$ python3 -q
>>> import numpy as np
>>> np.set_printoptions(precision=2, suppress=True, linewidth=200, floatmode="fixed")
>>> def tidy(a):
...     return np.round(a, 2) + 0
... 
>>> feats = np.load("mat.npy")
>>> print(feats)
[[ -0.10   0.20  -0.10   0.50   0.10]
 [ -0.60  -0.30  -0.10  -2.60   0.90]
 [ -0.20   1.40   0.70   0.40  -2.20]
 [  1.20   0.00   0.40  -0.90   2.20]
 [  7.00  -1.00 -14.00   8.00  17.00]
 [  0.50  -1.00   0.70  -0.80  -1.10]
 [  0.20  -0.20  -0.20   1.20   0.20]
 [  0.10   1.90   0.00  -0.60   0.80]
 [ -0.10   0.10   1.60  -2.30  -2.30]
 [  0.60  -1.50   0.40   0.70  -0.60]
 [ -1.30  -0.40   0.60  -1.40   1.10]
 [ -0.50   0.80   0.20   0.50  -0.60]
 [ -0.40  -1.80   1.70   0.30  -0.50]
 [ -0.40  -1.60   0.60  -1.90   0.20]
 [  1.10   0.30   1.60   0.90  -0.50]
 [  1.10   0.40   0.60  -2.10   1.60]]
>>> print(tidy(np.linalg.norm(feats[3] - feats[0])))
2.89
>>> print(tidy(np.linalg.norm(feats, 1)), tidy(np.linalg.norm(feats, np.inf)))
31.9 47.0
>>> print(tidy(np.linalg.norm(feats, "nuc")))
39.71
>>> rng = np.random.default_rng(853194)
>>> out = feats + rng.integers(-2, 3, (16, 1)) @ rng.integers(-2, 3, (1, 5))
>>> print(tidy(out))
[[ -1.10  -0.80   1.90   1.50  -0.90]
 [  1.40   1.70  -4.10  -4.60   2.90]
 [ -2.20  -0.60   4.70   2.40  -4.20]
 [  0.20  -1.00   2.40   0.10   1.20]
 [  7.00  -1.00 -14.00   8.00  17.00]
 [ -1.50  -3.00   4.70   1.20  -3.10]
 [  1.20   0.80  -2.20   0.20   1.20]
 [ -1.90  -0.10   4.00   1.40  -1.20]
 [  1.90   2.10  -2.40  -4.30  -0.30]
 [  1.60  -0.50  -1.60  -0.30   0.40]
 [ -0.30   0.60  -1.40  -2.40   2.10]
 [ -2.50  -1.20   4.20   2.50  -2.60]
 [ -2.40  -3.80   5.70   2.30  -2.50]
 [  0.60  -0.60  -1.40  -2.90   1.20]
 [  0.10  -0.70   3.60   1.90  -1.50]
 [  3.10   2.40  -3.40  -4.10   3.60]]
>>> print(np.linalg.matrix_rank(out - feats, tol=1e-8))
1
>>> print(np.abs(out - feats).sum(axis=1))
[ 6.00 12.00 12.00  6.00  0.00 12.00  6.00 12.00 12.00  6.00  6.00 12.00 12.00  6.00  6.00 12.00]
>>> z = feats[:, 2] > np.median(feats[:, 2])
>>> r0 = feats[z].mean(axis=0) - feats[~z].mean(axis=0)
>>> print(np.argsort(-np.abs(r0).round(6), kind="stable"))
[4 2 3 0 1]
>>> print(((feats - feats.mean(axis=0)) @ r0 > 0).astype(int))
[1 1 1 0 0 1 1 1 1 1 1 1 1 1 1 1]
>>> x0 = np.array([2, -3, -3, 0, 0])
>>> rhs = feats @ x0
>>> print(tidy(np.linalg.pinv(feats) @ feats))
[[1.00 0.00 0.00 0.00 0.00]
 [0.00 1.00 0.00 0.00 0.00]
 [0.00 0.00 1.00 0.00 0.00]
 [0.00 0.00 0.00 1.00 0.00]
 [0.00 0.00 0.00 0.00 1.00]]
>>> try:
...     np.linalg.solve(feats, rhs)
... except np.linalg.LinAlgError as e:
...     print(repr(e))
... 
LinAlgError('Last 2 dimensions of the array must be square')
>>> rhs = rhs + 0.3 * rng.normal(size=16)
>>> print(tidy(rhs))
[-0.48  0.20 -6.54  1.80 59.02  2.13  1.36 -5.11 -5.02  4.22 -3.59 -3.94 -0.14  2.47 -2.94 -0.42]
>>> b, *_ = np.linalg.lstsq(feats, rhs)
>>> print(tidy(np.linalg.norm(rhs - feats @ b)))
0.77
>>> print(b.round())
[ 2.00 -3.00 -3.00 -0.00  0.00]
>>> cov = feats.T @ feats
>>> print(np.linalg.matrix_rank(cov))
5
>>> print(np.allclose(cov, cov.T))
True
>>> print(tidy(np.trace(cov)), tidy((feats ** 2).sum()))
682.58 682.58
>>> print(tidy(np.linalg.eigvalsh(cov)[::-1]))
[621.14  31.75  16.06   9.05   4.58]
>>> print((feats @ feats.T).shape)
(16, 16)
>>> print(tidy(np.diag(cov)))
[ 56.20  16.85 206.49  91.33 311.71]
>>> print(tidy(np.linalg.svd(feats, compute_uv=False) ** 2))
[621.14  31.75  16.06   9.05   4.58]
>>> W2 = np.sign(np.array([[2, -3, 3, -1], [2, 1, 1, -1], [1, 0, 2, 0], [1, -2, -2, 1]]))
>>> out = (np.tril(W2, -1) + np.eye(4)) @ (np.triu(W2, 1) + np.eye(4))
>>> vals = np.array([5, 0, 1, 0])
>>> K = np.rint(out * vals @ np.linalg.inv(out)) + 0
>>> print(K)
[[-21.00  15.00   1.00  10.00]
 [-22.00  15.00   2.00  10.00]
 [-22.00  15.00   2.00  10.00]
 [-19.00  15.00  -1.00  10.00]]
>>> U, sig, Vh = np.linalg.svd(K)
>>> evecs = Vh[:(sig > 1e-8).sum()]
>>> x0 = K[0] + 3 * K[2] + rng.integers(2) * np.eye(4)[3]
>>> print(x0)
[-87.00  60.00   7.00  41.00]
>>> print(np.linalg.matrix_rank(np.vstack([K, x0])))
3
>>> print(np.allclose(evecs.T @ evecs @ x0, x0))
False
>>> print(tidy(np.diag(evecs.T @ evecs)))
[0.69 0.43 0.69 0.19]
>>> print(tidy(evecs.T @ evecs))
[[ 0.69 -0.29 -0.31 -0.19]
 [-0.29  0.43 -0.29  0.29]
 [-0.31 -0.29  0.69 -0.19]
 [-0.19  0.29 -0.19  0.19]]
>>> print(tidy(np.linalg.norm(x0 - evecs.T @ evecs @ x0)))
0.9
>>> print(tidy(np.linalg.norm(K, axis=0)))
[42.07 30.00  3.16 20.00]
>>> print(tidy(np.linalg.norm(K, 1)), tidy(np.linalg.norm(K, np.inf)))
84.0 49.0
>>> print(tidy(np.linalg.norm(K[0], 1)), tidy(np.linalg.norm(K[0], np.inf)))
47.0 21.0
>>> print(np.linalg.norm(K, axis=1).argmax())
1
>>> mat = np.load("layer2.npy")
>>> print(tidy(mat))
[[ 0.29  0.74  0.06  0.57  0.65 -0.74 -1.73 -0.67 -1.86 -0.41]
 [-1.15  0.26 -1.35  0.69 -0.44  1.33 -1.17  0.85  0.42 -1.04]
 [-2.45  0.19 -0.18 -0.40  0.20 -1.53  0.27  0.20 -0.19  0.48]
 [-0.43  0.11  1.15  0.38 -0.06 -0.31 -1.01 -1.58  1.86 -0.50]
 [-0.29 -0.06  0.42 -0.34  2.49  1.03 -0.48  0.48  0.39  0.88]
 [-0.72 -0.24  0.11  1.76 -0.35  1.08  0.62 -1.15 -0.68  1.37]
 [ 0.00  1.08 -1.55 -1.01  0.59  0.45  0.82 -1.74  0.04 -0.40]
 [ 0.29 -0.82 -0.70  1.65  1.28 -0.97  0.96  0.07  0.37 -1.17]
 [ 0.72  1.91 -0.64  0.91 -0.09 -0.75 -0.12  0.67  0.99  1.27]
 [-0.43  1.67  1.53  0.34  0.15  0.60  1.14  0.49 -0.40 -1.22]]
>>> O, evecs = np.linalg.qr(feats[:, :1])[0], np.linalg.qr(feats[:, 1:])[0]
>>> sig = np.linalg.svd(O.T @ evecs, compute_uv=False)
>>> print(tidy(np.linalg.norm(O @ O.T - evecs @ evecs.T, 2)))
1.0
>>> print((sig > 0.9).sum())
1
>>> print(tidy(sig))
[0.93]
>>> print(tidy(np.linalg.norm(mat, axis=0)))
[3.00 3.00 3.00 3.00 3.00 3.00 3.00 3.00 3.00 3.00]
>>> print(tidy(mat.T @ mat))
[[9.00 0.00 0.00 0.00 0.00 0.00 0.00 0.00 0.00 0.00]
 [0.00 9.00 0.00 0.00 0.00 0.00 0.00 0.00 0.00 0.00]
 [0.00 0.00 9.00 0.00 0.00 0.00 0.00 0.00 0.00 0.00]
 [0.00 0.00 0.00 9.00 0.00 0.00 0.00 0.00 0.00 0.00]
 [0.00 0.00 0.00 0.00 9.00 0.00 0.00 0.00 0.00 0.00]
 [0.00 0.00 0.00 0.00 0.00 9.00 0.00 0.00 0.00 0.00]
 [0.00 0.00 0.00 0.00 0.00 0.00 9.00 0.00 0.00 0.00]
 [0.00 0.00 0.00 0.00 0.00 0.00 0.00 9.00 0.00 0.00]
 [0.00 0.00 0.00 0.00 0.00 0.00 0.00 0.00 9.00 0.00]
 [0.00 0.00 0.00 0.00 0.00 0.00 0.00 0.00 0.00 9.00]]
>>> z = rng.permutation(10)
>>> print(z)
[7 3 2 5 6 4 8 1 9 0]
>>> out = mat[z][:, z]
>>> print(np.allclose(out, mat))
False
>>> print(tidy(np.sort(np.abs(np.linalg.eigvals(out)))))
[3.00 3.00 3.00 3.00 3.00 3.00 3.00 3.00 3.00 3.00]
>>> print(tidy(np.trace(out)))
4.97
>>> print(tidy(np.linalg.det(out)), tidy(np.linalg.det(mat[z])))
-59049.0 -59049.0
>>> F = np.loadtxt("out13.csv", delimiter=",")
>>> print(F)
[[ 3.00  3.00  0.00  0.00  0.00  0.00  0.00  0.00  0.00  0.00]
 [ 3.00  4.00  3.00  0.00  0.00  0.00  0.00  0.00  0.00  0.00]
 [ 0.00  3.00 -2.00  3.00  0.00  0.00  0.00  0.00  0.00  0.00]
 [ 0.00  0.00  3.00  3.00  3.00  0.00  0.00  0.00  0.00  0.00]
 [ 0.00  0.00  0.00  3.00 -2.00  3.00  0.00  0.00  0.00  0.00]
 [ 0.00  0.00  0.00  0.00  3.00 -1.00  3.00  0.00  0.00  0.00]
 [ 0.00  0.00  0.00  0.00  0.00  3.00  0.00  3.00  0.00  0.00]
 [ 0.00  0.00  0.00  0.00  0.00  0.00  3.00  3.00  3.00  0.00]
 [ 0.00  0.00  0.00  0.00  0.00  0.00  0.00  3.00  3.00  3.00]
 [ 0.00  0.00  0.00  0.00  0.00  0.00  0.00  0.00  3.00  1.00]]
>>> O, Rm = np.linalg.qr(F)
>>> print(O.shape, Rm.shape)
(10, 10) (10, 10)
>>> print(np.allclose(Rm.T @ Rm, F.T @ F))
True
>>> print(tidy(O.T @ O))
[[1.00 0.00 0.00 0.00 0.00 0.00 0.00 0.00 0.00 0.00]
 [0.00 1.00 0.00 0.00 0.00 0.00 0.00 0.00 0.00 0.00]
 [0.00 0.00 1.00 0.00 0.00 0.00 0.00 0.00 0.00 0.00]
 [0.00 0.00 0.00 1.00 0.00 0.00 0.00 0.00 0.00 0.00]
 [0.00 0.00 0.00 0.00 1.00 0.00 0.00 0.00 0.00 0.00]
 [0.00 0.00 0.00 0.00 0.00 1.00 0.00 0.00 0.00 0.00]
 [0.00 0.00 0.00 0.00 0.00 0.00 1.00 0.00 0.00 0.00]
 [0.00 0.00 0.00 0.00 0.00 0.00 0.00 1.00 0.00 0.00]
 [0.00 0.00 0.00 0.00 0.00 0.00 0.00 0.00 1.00 0.00]
 [0.00 0.00 0.00 0.00 0.00 0.00 0.00 0.00 0.00 1.00]]
>>> blk = np.stack([F, -1 * F, F[::-1]])
>>> print(np.linalg.matrix_rank(blk))
[10 10 10]
>>> print((blk @ F.T).shape)
(3, 10, 10)
>>> print(blk.shape)
(3, 10, 10)
>>> print(tidy(np.linalg.det(blk)))
[ 164997.00  164997.00 -164997.00]
>>> print(blk.sum(axis=0))
[[ 0.00  0.00  0.00  0.00  0.00  0.00  0.00  0.00  3.00  1.00]
 [ 0.00  0.00  0.00  0.00  0.00  0.00  0.00  3.00  3.00  3.00]
 [ 0.00  0.00  0.00  0.00  0.00  0.00  3.00  3.00  3.00  0.00]
 [ 0.00  0.00  0.00  0.00  0.00  3.00  0.00  3.00  0.00  0.00]
 [ 0.00  0.00  0.00  0.00  3.00 -1.00  3.00  0.00  0.00  0.00]
 [ 0.00  0.00  0.00  3.00 -2.00  3.00  0.00  0.00  0.00  0.00]
 [ 0.00  0.00  3.00  3.00  3.00  0.00  0.00  0.00  0.00  0.00]
 [ 0.00  3.00 -2.00  3.00  0.00  0.00  0.00  0.00  0.00  0.00]
 [ 3.00  4.00  3.00  0.00  0.00  0.00  0.00  0.00  0.00  0.00]
 [ 3.00  3.00  0.00  0.00  0.00  0.00  0.00  0.00  0.00  0.00]]
>>> print([round(float(np.linalg.det(F[:i, :i])), 2) + 0 for i in range(1, 11)])
[3.0, 3.0, -33.0, -126.0, 549.0, 585.0, -4941.0, -20088.0, -15795.0, 164997.0]
>>> out = np.linalg.inv(F)
>>> print(tidy(np.linalg.cond(F)))
8.22
>>> print(tidy(np.linalg.slogdet(F)[0]))
1.0
>>> print(np.allclose(out, F.T))
False
>>> print(tidy(np.linalg.det(F) * np.linalg.det(out)))
1.0
>>> hat = feats @ np.linalg.solve(feats.T @ feats, feats.T)
>>> print(tidy(np.trace(hat)))
5.0
>>> print(np.allclose(hat @ hat, hat))
True
>>> print(np.linalg.matrix_rank(np.eye(16) - hat))
11
>>> print(tidy(np.linalg.eigvalsh(hat)))
[0.00 0.00 0.00 0.00 0.00 0.00 0.00 0.00 0.00 0.00 0.00 1.00 1.00 1.00 1.00 1.00]
>>> X = np.load("m.npy")
>>> print(X)
[[-28.82  -2.06   2.06]
 [-27.32  -2.08   2.08]
 [-26.82  -2.08   2.08]
 [-23.80  -2.09   2.09]
 [-21.55  -2.07   2.07]
 [-18.24  -1.99   1.99]
 [-14.32  -1.82   1.82]
 [ -9.62  -1.45   1.45]
 [ -8.11  -1.29   1.29]
 [ -1.16  -0.02   0.02]
 [ -1.10  -0.01   0.01]
 [ -0.95   0.03  -0.03]
 [ -0.85   0.04  -0.04]
 [ -0.51   0.09  -0.09]
 [  0.01  -0.01   0.01]
 [  0.03  -0.02   0.02]
 [  0.09  -0.05   0.05]
 [  0.13  -0.08   0.08]
 [  0.45  -0.41   0.41]
 [  1.03  -1.23   1.23]
 [  1.22  -1.51   1.51]
 [  1.68  -2.16   2.16]
 [  2.20  -2.86   2.86]
 [  3.11  -3.98   3.98]
 [  6.44  -7.54   7.54]
 [  8.17  -9.20   9.20]
 [ 10.81 -11.57  11.57]
 [ 14.27 -14.49  14.49]
 [ 16.11 -15.97  15.97]
 [ 17.83 -17.33  17.33]
 [ 20.03 -19.03  19.03]
 [ 20.14 -19.12  19.12]
 [ 20.32 -19.25  19.25]
 [ 22.31 -20.75  20.75]]
>>> U, sig, Vh = np.linalg.svd(X)
>>> print(tidy(sig))
[96.85 51.59  0.00]
>>> print(np.argmax(sig[:-1] / (sig[1:] + 1e-6)) + 1)
2
>>> out = U[:, :2] @ np.diag(sig[:2]) @ Vh[:2]
>>> print(tidy(np.linalg.norm(X - out) / np.linalg.norm(X)))
0.0
>>> print(tidy(np.linalg.norm(X - out, 2)), tidy(sig[2]))
0.0 0.0
>>> print(np.linalg.matrix_rank(X, rtol=0.05))
2
>>> print(tidy(np.abs(X - out).max()))
0.0
>>> cen = X - X.mean(axis=0)
>>> U, sig, Vh = np.linalg.svd(cen, full_matrices=False)
>>> print(np.abs(U[:, 0]).argmax())
33
>>> print(tidy(sig ** 2 / (sig ** 2).sum()))
[0.88 0.12 0.00]
>>> print(tidy(Vh[0] * np.sign(Vh[0, np.abs(Vh[0]).argmax()])))
[ 0.85 -0.37  0.37]
>>> print(np.abs(Vh[0]).argmax())
0
>>> print(tidy(cen.mean(axis=0)))
[0.00 0.00 0.00]
>>> print(tidy((sig ** 2).sum() ** 2 / (sig ** 4).sum()))
1.27
>>> M = np.triu(rng.random((12, 12)) < 0.2, 1).astype(int)
>>> M = M + M.T
>>> print(M)
[[0 1 0 0 0 0 0 0 0 0 0 0]
 [1 0 0 1 0 0 0 0 0 0 1 0]
 [0 0 0 0 1 0 0 0 0 0 0 0]
 [0 1 0 0 1 0 0 0 0 0 0 0]
 [0 0 1 1 0 0 1 0 0 0 0 0]
 [0 0 0 0 0 0 1 0 0 1 1 1]
 [0 0 0 0 1 1 0 0 0 1 1 0]
 [0 0 0 0 0 0 0 0 0 0 1 0]
 [0 0 0 0 0 0 0 0 0 0 0 0]
 [0 0 0 0 0 1 1 0 0 0 0 0]
 [0 1 0 0 0 1 1 1 0 0 0 0]
 [0 0 0 0 0 1 0 0 0 0 0 0]]
>>> print(tidy(M @ np.linalg.pinv(M) @ M))
[[0.00 1.00 0.00 0.00 0.00 0.00 0.00 0.00 0.00 0.00 0.00 0.00]
 [1.00 0.00 0.00 1.00 0.00 0.00 0.00 0.00 0.00 0.00 1.00 0.00]
 [0.00 0.00 0.00 0.00 1.00 0.00 0.00 0.00 0.00 0.00 0.00 0.00]
 [0.00 1.00 0.00 0.00 1.00 0.00 0.00 0.00 0.00 0.00 0.00 0.00]
 [0.00 0.00 1.00 1.00 0.00 0.00 1.00 0.00 0.00 0.00 0.00 0.00]
 [0.00 0.00 0.00 0.00 0.00 0.00 1.00 0.00 0.00 1.00 1.00 1.00]
 [0.00 0.00 0.00 0.00 1.00 1.00 0.00 0.00 0.00 1.00 1.00 0.00]
 [0.00 0.00 0.00 0.00 0.00 0.00 0.00 0.00 0.00 0.00 1.00 0.00]
 [0.00 0.00 0.00 0.00 0.00 0.00 0.00 0.00 0.00 0.00 0.00 0.00]
 [0.00 0.00 0.00 0.00 0.00 1.00 1.00 0.00 0.00 0.00 0.00 0.00]
 [0.00 1.00 0.00 0.00 0.00 1.00 1.00 1.00 0.00 0.00 0.00 0.00]
 [0.00 0.00 0.00 0.00 0.00 1.00 0.00 0.00 0.00 0.00 0.00 0.00]]
>>> print(np.argwhere(np.triu(M)))
[[ 0  1]
 [ 1  3]
 [ 1 10]
 [ 2  4]
 [ 3  4]
 [ 4  6]
 [ 5  6]
 [ 5  9]
 [ 5 10]
 [ 5 11]
 [ 6  9]
 [ 6 10]
 [ 7 10]]
>>> print(M.sum(axis=0))
[1 3 1 2 3 4 4 1 0 2 4 1]
>>> low = np.diag(M.sum(axis=1)) - M
>>> print((np.linalg.eigvalsh(low) < 1e-8).sum())
2
>>> print(tidy(np.linalg.eigvalsh(low)))
[0.00 0.00 0.45 0.53 0.76 1.23 1.48 2.96 3.14 4.35 5.39 5.71]
>>> r = np.linalg.matrix_rank(M)
>>> print(r)
10
>>> null = np.linalg.svd(M)[2][r:].T
>>> print(np.linalg.matrix_rank(M.T @ M), np.linalg.matrix_rank(M @ M.T))
10 10
>>> print(null.shape)
(12, 2)
>>> print([int(np.linalg.matrix_rank(np.delete(M, i, axis=0))) for i in range(12)])
[10, 9, 10, 10, 9, 9, 9, 9, 10, 9, 9, 9]
